$ python3 -q
>>> import numpy as np
>>> import numpy.linalg as la
>>> np.set_printoptions(suppress=True, linewidth=100)
>>> rd = lambda a: np.round(a, 3) + 0
>>> data = np.load("a.npy")
>>> print(data)
[[-16.2    11.665   1.221]
 [ -6.952  -6.057  17.748]
 [ -6.213  18.663   3.617]
 [-10.453   1.542  16.981]
 [ 17.207   1.727 -10.047]
 [ -4.973  -4.828 -18.761]
 [ 15.97   11.062  -4.755]
 [ -9.862   8.189  15.352]
 [ -4.691  12.917  14.531]
 [ -3.483 -16.839  10.214]
 [-12.604   4.568 -14.841]]
>>> other = np.c_[data[:, :2] @ np.array([[0, 1], [1, 2]]), np.array([0, 1, 0, 1, 0, 0, 1, 0, 2, 2, 0])]
>>> print(rd(other))
[[ 11.665   7.13    0.   ]
 [ -6.057 -19.066   1.   ]
 [ 18.663  31.113   0.   ]
 [  1.542  -7.369   1.   ]
 [  1.727  20.661   0.   ]
 [ -4.828 -14.629   0.   ]
 [ 11.062  38.094   1.   ]
 [  8.189   6.516   0.   ]
 [ 12.917  21.143   2.   ]
 [-16.839 -37.161   2.   ]
 [  4.568  -3.468   0.   ]]
>>> print(rd(la.lstsq(data, other[:, 0])[0]))
[0. 1. 0.]
>>> print(rd(la.norm(other - data @ la.lstsq(data, other)[0], axis=0)))
[0.   0.   2.75]
>>> q, vecs = la.qr(other[:, :2])[0], la.qr(other[:, 2:])[0]
>>> sig = la.svd(q.T @ vecs, compute_uv=False)
>>> print(rd(np.degrees(np.arccos(sig.clip(0, 1)))))
[81.31]
>>> print((sig > 0.9).sum())
0
>>> A = np.array([[1.0, 0.0, 0.0], [0.0, 1.0, 0.0], [0.5, 0.0, 0.5]])
>>> # row-stochastic, so 1 is an eigenvalue
>>> other = la.inv(A)
>>> print((np.abs(other) > 1e-9).astype(int))
[[1 0 0]
 [0 1 0]
 [1 0 1]]
>>> print(rd(la.det(A) * la.det(other)))
1.0
>>> print(rd(la.cond(A)))
2.618
>>> print(A @ other)
[[1. 0. 0.]
 [0. 1. 0.]
 [0. 0. 1.]]
>>> q, vecs = la.qr(A[:, :2])[0], la.qr(A[:, 2:])[0]
>>> sig = la.svd(q.T @ vecs, compute_uv=False)
>>> print(rd(sig))
[0.447]
>>> print(rd(la.norm(q @ q.T - vecs @ vecs.T, 2)))
1.0
>>> print(rd(la.det(A)))
0.5
>>> print(np.flatnonzero(la.matrix_power((A != 0) + (A.T != 0) + np.eye(3), 3)[0]))
[0 2]
>>> print(rd(np.sort(la.eigvals(A).real)))
[0.5 1.  1. ]
>>> print(A @ A)
[[1.   0.   0.  ]
 [0.   1.   0.  ]
 [0.75 0.   0.25]]
>>> print([int(la.matrix_rank(la.matrix_power(A, p))) for p in range(1, 4)])
[3, 3, 3]
>>> print(A @ A)
[[1.   0.   0.  ]
 [0.   1.   0.  ]
 [0.75 0.   0.25]]
>>> print(np.prod(np.diag(A)), rd(la.det(A)))
0.5 0.5
>>> print(rd(np.sort(la.eigvals(A))))
[0.5 1.  1. ]
